% ipython --no-banner

In [1]: import numpy as np

In [2]: from numpy import linalg as LA

In [3]: np.set_printoptions(precision=3, suppress=True, linewidth=200)

In [4]: rd = lambda a: np.round(a, 3) + 0

In [5]: rng = np.random.default_rng(39)

In [6]: z = rng.integers(0, 2, 5)

In [7]: X = (z[:, None] == z) * 3 + np.eye(5)

In [8]: X
Out[8]: 
array([[4., 3., 0., 3., 3.],
       [3., 4., 0., 3., 3.],
       [0., 0., 4., 0., 0.],
       [3., 3., 0., 4., 3.],
       [3., 3., 0., 3., 4.]])

In [9]: rd(LA.det(X))
Out[9]: np.float64(52.0)

In [10]: X @ X
Out[10]: 
array([[43., 42.,  0., 42., 42.],
       [42., 43.,  0., 42., 42.],
       [ 0.,  0., 16.,  0.,  0.],
       [42., 42.,  0., 43., 42.],
       [42., 42.,  0., 42., 43.]])

In [11]: vec = np.ones(5)

In [12]: for _ in range(5):
    ...:     vec = X @ vec
    ...:     vec /= LA.norm(vec)
    ...:     print(round(vec @ X @ vec, 3))
    ...: 
12.792
12.98
12.998
13.0
13.0

In [13]: rd(LA.eigvalsh(X)[-1])
Out[13]: np.float64(13.0)

In [14]: vec = np.array([-3, -4, 1, 1, 2])

In [15]: target = X @ vec

In [16]: c, lr = np.zeros(5), 1 / LA.norm(X, 2) ** 2

In [17]: for i in range(300):
    ...:     c -= lr * X.T @ (X @ c - target)
    ...:     if i % 50 == 0: print(i, round(LA.norm(X @ c - target), 3))
    ...: 
0 6.23
50 3.767
100 2.8
150 2.081
200 1.547
250 1.15

In [18]: rd(c)
Out[18]: array([-2.663, -3.494,  1.   ,  0.663,  1.494])

In [19]: J = np.load("layer6.npy")

In [20]: J
Out[20]: 
array([[-41.714,  40.441,  26.811,  24.593,  -3.906,  29.415,  45.665,  36.152, -20.221],
       [-39.655,  41.329,  24.791,  24.945,  -6.837,  31.25 ,  44.678,  33.795, -20.409],
       [-43.312,  39.53 ,  23.439,  23.788,  -5.623,  30.885,  45.87 ,  37.683, -20.435],
       [-38.115,  40.011,  25.4  ,  25.126,  -5.494,  30.553,  46.265,  36.276, -22.871],
       [-39.263,  41.211,  23.515,  25.175,  -6.004,  30.289,  45.02 ,  35.72 , -21.68 ],
       [-38.679,  41.315,  27.075,  27.719,  -4.615,  29.533,  43.965,  34.76 , -19.463],
       [-40.409,  38.167,  23.658,  23.847,  -5.173,  31.984,  45.973,  34.81 , -19.086],
       [-40.45 ,  39.709,  26.631,  24.802,  -4.369,  29.809,  45.754,  36.737, -21.15 ],
       [-40.456,  38.13 ,  24.477,  25.69 ,  -5.304,  31.178,  44.206,  33.877, -19.501],
       [-39.236,  38.791,  23.766,  25.16 ,  -5.437,  28.367,  45.575,  33.59 , -20.817],
       [-39.973,  38.794,  25.269,  25.194,  -3.483,  29.056,  45.778,  33.666, -18.953],
       [-39.713,  40.798,  25.42 ,  25.627,  -4.623,  28.304,  45.769,  35.1  , -19.735],
       [-42.406,  40.114,  23.497,  24.54 ,  -4.46 ,  30.518,  43.67 ,  34.527, -21.74 ]])

In [21]: gram = J.T @ J

In [22]: rd(np.diag(gram))
Out[22]: array([21097.381, 20683.085,  8083.646,  8196.89 ,   338.086, 11783.818, 26621.337, 16064.008,  5461.467])

In [23]: rd(LA.eigvalsh(gram)[::-1])
Out[23]: array([118202.425,     45.662,     26.826,     19.292,     14.545,      9.008,      6.284,      3.833,      1.842])

In [24]: rd(np.trace(gram)), rd((J ** 2).sum())
Out[24]: (np.float64(118329.718), np.float64(118329.718))

In [25]: Y = np.c_[J[:, :1] @ np.array([[-2]]), np.array([5, -5, -5, 7, 2, 6, 7, -8, 5, -7, -7, -9, 1])]

In [26]: Y
Out[26]: 
array([[83.428,  5.   ],
       [79.31 , -5.   ],
       [86.624, -5.   ],
       [76.23 ,  7.   ],
       [78.526,  2.   ],
       [77.358,  6.   ],
       [80.818,  7.   ],
       [80.9  , -8.   ],
       [80.912,  5.   ],
       [78.472, -7.   ],
       [79.946, -7.   ],
       [79.426, -9.   ],
       [84.812,  1.   ]])

In [27]: rd(LA.norm(LA.qr(J)[0].T @ Y, axis=0) ** 2 / ((Y ** 2).sum(axis=0) + 1e-12))
Out[27]: array([1.   , 0.575])

In [28]: rd(LA.lstsq(J, Y[:, 0])[0])
Out[28]: array([-2.,  0.,  0.,  0.,  0.,  0.,  0.,  0.,  0.])

In [29]: feats = np.load("m.npy")

In [30]: feats
Out[30]: 
array([[ 1.042,  2.216, -0.854,  1.374,  2.239,  1.138, -0.674,  1.721, -2.093],
       [-0.233,  1.659,  0.883,  0.149,  1.348,  0.135, -0.179,  0.939, -1.362],
       [ 1.968,  0.88 , -1.091,  0.765,  0.395,  0.5  , -0.171,  1.901, -0.25 ],
       [ 2.242,  1.996, -1.636,  1.506,  2.457,  1.288, -0.526,  2.666, -1.228],
       [ 0.831, -1.21 , -1.768,  0.438,  0.023,  0.752, -0.125, -0.506,  0.818],
       [ 0.008,  0.911,  0.497, -0.028,  0.513,  0.009, -0.069,  0.591, -0.751],
       [-2.488, -3.49 ,  0.867, -1.933, -2.898, -1.011,  0.897, -3.862,  2.485],
       [ 0.819, -1.259, -1.388, -0.206,  0.032,  0.831,  0.294, -0.371,  1.039],
       [-0.025,  0.466, -0.126,  0.84 ,  0.051, -0.378, -0.353,  0.245, -0.061],
       [ 1.538,  1.334, -0.664,  0.6  ,  1.707,  0.873, -0.206,  1.99 , -0.783],
       [ 0.432,  0.857,  0.778,  0.115, -0.157, -0.69 , -0.1  ,  1.256, -0.156],
       [ 0.726,  1.372, -0.281,  0.701,  1.447,  0.499, -0.423,  1.301, -1.241],
       [ 0.381,  0.646,  0.697,  0.093, -0.83 , -0.978, -0.112,  1.006, -0.074],
       [ 1.565,  3.742,  0.375,  2.259,  1.545, -0.685, -1.104,  3.708, -2.054],
       [ 1.859,  1.685, -0.225,  1.047,  0.381, -0.303, -0.631,  2.614, -0.955],
       [-1.463,  1.044,  1.334, -0.229,  0.917,  0.052, -0.064, -0.514, -1.331],
       [-0.791,  0.787,  1.114, -0.016,  0.234, -0.534, -0.051,  0.099, -0.457],
       [ 0.029, -1.05 , -0.177, -0.456, -1.058, -0.196,  0.28 , -0.628,  0.922],
       [ 2.307,  1.016, -1.277,  0.77 ,  0.905,  0.774, -0.165,  2.224, -0.311],
       [-0.863, -0.91 ,  0.827, -0.734, -1.363, -1.045,  0.283, -0.833,  0.881],
       [-1.054, -1.682,  0.11 , -0.788, -0.878, -0.16 ,  0.407, -1.809,  1.257],
       [ 0.283,  0.166,  0.127, -0.317,  0.377,  0.208,  0.026,  0.454, -0.296],
       [ 1.613, -0.145, -1.926,  0.854,  0.481,  0.931, -0.239,  0.708,  0.216],
       [ 0.682,  0.956, -0.003,  0.38 ,  0.422, -0.18 , -0.209,  1.264, -0.523],
       [ 0.764,  1.758,  0.2  ,  0.621,  1.346,  0.034, -0.241,  1.879, -0.886],
       [-1.254, -1.879,  0.764, -1.343, -1.771, -0.631,  0.638, -1.92 ,  1.375]])

In [31]: Xs = feats - feats.mean(axis=0)

In [32]: Uu, sig, Vt = LA.svd(Xs, full_matrices=False)

In [33]: rd(Xs.mean(axis=0))
Out[33]: array([0., 0., 0., 0., 0., 0., 0., 0., 0.])

In [34]: rd(Vt[0] * np.sign(Vt[0, np.abs(Vt[0]).argmax()]))
Out[34]: array([ 0.335,  0.483, -0.116,  0.279,  0.377,  0.115, -0.128,  0.532, -0.329])

In [35]: np.abs(Uu[:, 0]).argmax()
Out[35]: np.int64(6)

In [36]: rd(np.abs(Vt[-1]))
Out[36]: array([0.268, 0.31 , 0.162, 0.368, 0.16 , 0.27 , 0.672, 0.136, 0.319])

In [37]: rd(sig ** 2 / (sig ** 2).sum())
Out[37]: array([0.78 , 0.151, 0.055, 0.011, 0.003, 0.001, 0.   , 0.   , 0.   ])

In [38]: rd(sig)
Out[38]: array([15.136,  6.656,  4.016,  1.831,  0.877,  0.396,  0.211,  0.064,  0.042])

In [39]: Uu, sig, Vt = LA.svd(feats, full_matrices=False)

In [40]: rd(Vt @ Vt.T)
Out[40]: 
array([[1., 0., 0., 0., 0., 0., 0., 0., 0.],
       [0., 1., 0., 0., 0., 0., 0., 0., 0.],
       [0., 0., 1., 0., 0., 0., 0., 0., 0.],
       [0., 0., 0., 1., 0., 0., 0., 0., 0.],
       [0., 0., 0., 0., 1., 0., 0., 0., 0.],
       [0., 0., 0., 0., 0., 1., 0., 0., 0.],
       [0., 0., 0., 0., 0., 0., 1., 0., 0.],
       [0., 0., 0., 0., 0., 0., 0., 1., 0.],
       [0., 0., 0., 0., 0., 0., 0., 0., 1.]])

In [41]: rd(np.sqrt((sig ** 2).sum())), rd(LA.norm(feats))
Out[41]: (np.float64(17.883), np.float64(17.883))

In [42]: rd(sig)
Out[42]: array([15.943,  6.661,  4.102,  1.853,  0.899,  0.396,  0.213,  0.072,  0.046])

In [43]: (sig > 1e-8).sum()
Out[43]: np.int64(9)

In [44]: rd(np.abs(Vt[0]))
Out[44]: array([0.345, 0.481, 0.116, 0.277, 0.369, 0.109, 0.127, 0.542, 0.318])

In [45]: np.allclose(Uu * sig @ Vt, feats)
Out[45]: True

In [46]: Y = np.array([[-1, 3], [-2, -1]])

In [47]: Z = np.array([[2, 1, 1, 2, 0, 0, 0, 1],
    ...:     [2, 0, 0, 0, 2, 2, 0, 1],
    ...:     [1, 1, 1, 1, 2, 0, 0, 1],
    ...:     [1, 0, 2, 2, 0, 0, 2, 1],
    ...:     [2, 0, 2, 1, 0, 0, 2, 2],
    ...:     [1, 0, 2, 0, 2, 2, 0, 2],
    ...:     [0, 0, 0, 1, 0, 0, 2, 0],
    ...:     [2, 1, 2, 0, 1, 1, 1, 0]])

In [48]: K = np.block([[Y, np.array([[4, -3, -6, 4, 3, -3, 7, -8], [-1, 3, -5, 4, -6, 0, -5, -2]])], [np.zeros((8, 2)), Z]])

In [49]: K
Out[49]: 
array([[-1.,  3.,  4., -3., -6.,  4.,  3., -3.,  7., -8.],
       [-2., -1., -1.,  3., -5.,  4., -6.,  0., -5., -2.],
       [ 0.,  0.,  2.,  1.,  1.,  2.,  0.,  0.,  0.,  1.],
       [ 0.,  0.,  2.,  0.,  0.,  0.,  2.,  2.,  0.,  1.],
       [ 0.,  0.,  1.,  1.,  1.,  1.,  2.,  0.,  0.,  1.],
       [ 0.,  0.,  1.,  0.,  2.,  2.,  0.,  0.,  2.,  1.],
       [ 0.,  0.,  2.,  0.,  2.,  1.,  0.,  0.,  2.,  2.],
       [ 0.,  0.,  1.,  0.,  2.,  0.,  2.,  2.,  0.,  2.],
       [ 0.,  0.,  0.,  0.,  0.,  1.,  0.,  0.,  2.,  0.],
       [ 0.,  0.,  2.,  1.,  2.,  0.,  1.,  1.,  1.,  0.]])

In [50]: Y = K / LA.norm(K, axis=1, keepdims=True)

In [51]: gram = Y @ Y.T

In [52]: rd(gram[8])
Out[52]: array([ 0.545, -0.244,  0.27 ,  0.   ,  0.149,  0.717,  0.542,  0.   ,  1.   ,  0.258])

In [53]: (gram - 2 * np.eye(10)).round(6).argmax(axis=1)
Out[53]: array([8, 2, 6, 7, 7, 6, 5, 3, 5, 6])

In [54]: rd(LA.norm(Y, axis=1))
Out[54]: array([1., 1., 1., 1., 1., 1., 1., 1., 1., 1.])

In [55]: rd(np.degrees(np.arccos(np.clip(gram[8, 4], -1, 1))))
Out[55]: np.float64(81.427)

In [56]: np.argwhere(np.triu(np.abs(gram) > 0.95, 1))
Out[56]: array([], shape=(0, 2), dtype=int64)
